% python3 -q
>>> import numpy as np
>>> np.set_printoptions(suppress=True, linewidth=100)
>>> def rnd(a):
...     return np.round(a, 3) + 0
... 
>>> J = np.load("x.npy")
>>> J
array([[ 2,  1,  2],
       [ 2,  2,  2],
       [ 2,  0,  3],
       [ 1,  0,  3],
       [-4, -5, -4]])
>>> T = np.stack([J, 3 * J, J[::-1]])
>>> T.sum(axis=0)
array([[  4,  -1,   4],
       [  9,   8,  11],
       [ 10,   0,  15],
       [  6,   2,  14],
       [-14, -19, -14]])
>>> print(rnd(np.linalg.norm(T, axis=(1, 2))))
[10.05 30.15 10.05]
>>> T.shape
(3, 5, 3)
>>> q, _ = np.linalg.qr(np.array([[0.2, -0.8, -0.3], [1.2, 1.4, 0.2], [-1.1, -1.5, -1.5]]))
>>> F = 2 * q
>>> print(rnd(F))
[[-0.244  1.962 -0.3  ]
 [-1.463  0.027  1.363]
 [ 1.341  0.386  1.432]]
>>> x = np.array([0, 2, -1])
>>> target = J @ x
>>> b, lr = np.zeros(3), 1 / np.linalg.norm(J, 2) ** 2
>>> for i in range(50):
...     b -= lr * J.T @ (J @ b - target)
...     if i % 10 == 0: print(i, round(np.linalg.norm(J @ b - target), 3))
... 
0 6.011
10 2.048
20 0.709
30 0.272
40 0.151
>>> rnd(np.linalg.cond(J))
np.float64(12.564)
>>> def softmax(z):
...     e = np.exp(z - z.max(axis=-1, keepdims=True))
...     return e / e.sum(axis=-1, keepdims=True)
... 
>>> rnd(softmax(F[1]))
array([0.045, 0.199, 0.756])
>>> softmax(F).sum(axis=1)
array([1., 1., 1.])
>>> S = F @ F.T / np.sqrt(3)
>>> softmax(S).round(6).argmax(axis=1)
array([0, 1, 2])
>>> rnd(softmax(S + np.triu(np.full(S.shape, -np.inf), 1)))
array([[1.   , 0.   , 0.   ],
       [0.09 , 0.91 , 0.   ],
       [0.083, 0.083, 0.834]])
>>> rng = np.random.default_rng(22)
>>> lab = rng.integers(0, 3, 4)
>>> X = np.array([[3, 2, 1, 2], [8, 1, 3, 1], [8, 3, 6, 8], [0, 3, 0, 7]]) * (lab[:, None] == lab)
>>> X
array([[3, 0, 0, 0],
       [0, 1, 3, 0],
       [0, 3, 6, 0],
       [0, 0, 0, 7]])
>>> # symmetric
>>> q, V = np.linalg.qr(X[:, :2])[0], np.linalg.qr(X[:, 2:])[0]
>>> s = np.linalg.svd(q.T @ V, compute_uv=False)
>>> print((s > 0.9).sum())
1
>>> rnd(np.degrees(np.arccos(s.clip(0, 1))))
array([ 8.13, 90.  ])
>>> rnd(np.linalg.norm(q @ q.T - V @ V.T, 2))
np.float64(1.0)
>>> (np.linalg.matrix_power((X != 0) + (X.T != 0) + np.eye(4), 4) > 0).astype(int)
array([[1, 0, 0, 0],
       [0, 1, 1, 0],
       [0, 1, 1, 0],
       [0, 0, 0, 1]])
>>> rnd(np.sort(np.linalg.eigvals(X).real))
array([-0.405,  3.   ,  7.   ,  7.405])
>>> rnd(np.linalg.det(X))
np.float64(-63.0)
>>> print((X != 0).astype(int))
[[1 0 0 0]
 [0 1 1 0]
 [0 1 1 0]
 [0 0 0 1]]
>>> rnd(np.linalg.eigvalsh(X).min())
np.float64(-0.405)
>>> [round(float(np.linalg.det(X[:i, :i])), 2) + 0 for i in range(1, 5)]
[3.0, 3.0, -9.0, -63.0]
>>> K = np.loadtxt("mat.csv", delimiter=",")
>>> K
array([[ 0.,  0., -1.],
       [ 0.,  0.,  0.],
       [-1.,  0.,  0.]])
>>> lab = rng.permutation(3)
>>> out = J[:, lab] * rng.choice([-1, 1], 3)
>>> out
array([[-1,  2, -2],
       [-2,  2, -2],
       [ 0,  2, -3],
       [ 0,  1, -3],
       [ 5, -4,  4]])
>>> U, _, Vh = np.linalg.svd(J.T @ out)
>>> print(rnd(np.linalg.lstsq(J, out)[0]))
[[ 0.  1.  0.]
 [-1.  0.  0.]
 [ 0.  0. -1.]]
>>> lab
array([1, 0, 2])
>>> lab = rng.permutation(3)
>>> print(lab)
[2 0 1]
>>> out = K[lab][:, lab]
>>> rnd(np.linalg.det(out)), rnd(np.linalg.det(K[lab]))
(np.float64(0.0), np.float64(0.0))
>>> print(np.allclose(out, K))
False
>>> print(rnd(np.sort(np.abs(np.linalg.eigvals(out)))))
[0. 1. 1.]
>>> rnd(np.linalg.det(K.T))
np.float64(0.0)
>>> np.kron(np.eye(2, dtype=int), K)
array([[ 0.,  0., -1.,  0.,  0., -0.],
       [ 0.,  0.,  0.,  0.,  0.,  0.],
       [-1.,  0.,  0., -0.,  0.,  0.],
       [ 0.,  0., -0.,  0.,  0., -1.],
       [ 0.,  0.,  0.,  0.,  0.,  0.],
       [-0.,  0.,  0., -1.,  0.,  0.]])
>>> rnd(np.linalg.det(K[::-1]))
np.float64(0.0)
>>> np.einsum("ij,ji->", K, K)
np.float64(2.0)
>>> print(np.all(np.linalg.eigvalsh(K) > 0))
False
>>> print(rnd(np.linalg.eigvalsh(K).min()))
-1.0
>>> w, V = np.linalg.eigh(K)
>>> x = np.array([-8, -5, -8])
>>> np.abs(K).sum(axis=1).max(), np.abs(w).max()
(np.float64(1.0), np.float64(1.0))
>>> print(rnd(np.linalg.eigvalsh(K[1:, 1:])))
[0. 0.]
>>> (np.sign(V[:, -1].round(6)) == np.sign(V[0, -1].round(6))).astype(int)
array([1, 0, 0])
>>> x @ K @ x
np.float64(-128.0)
>>> rnd(x @ K @ x / (x @ x)), w[0], w[-1]
(np.float64(-0.837), np.float64(-1.0), np.float64(1.0))
>>> rnd(V * np.maximum(w, 0) @ V.T)
array([[ 0.5,  0. , -0.5],
       [ 0. ,  0. ,  0. ],
       [-0.5,  0. ,  0.5]])
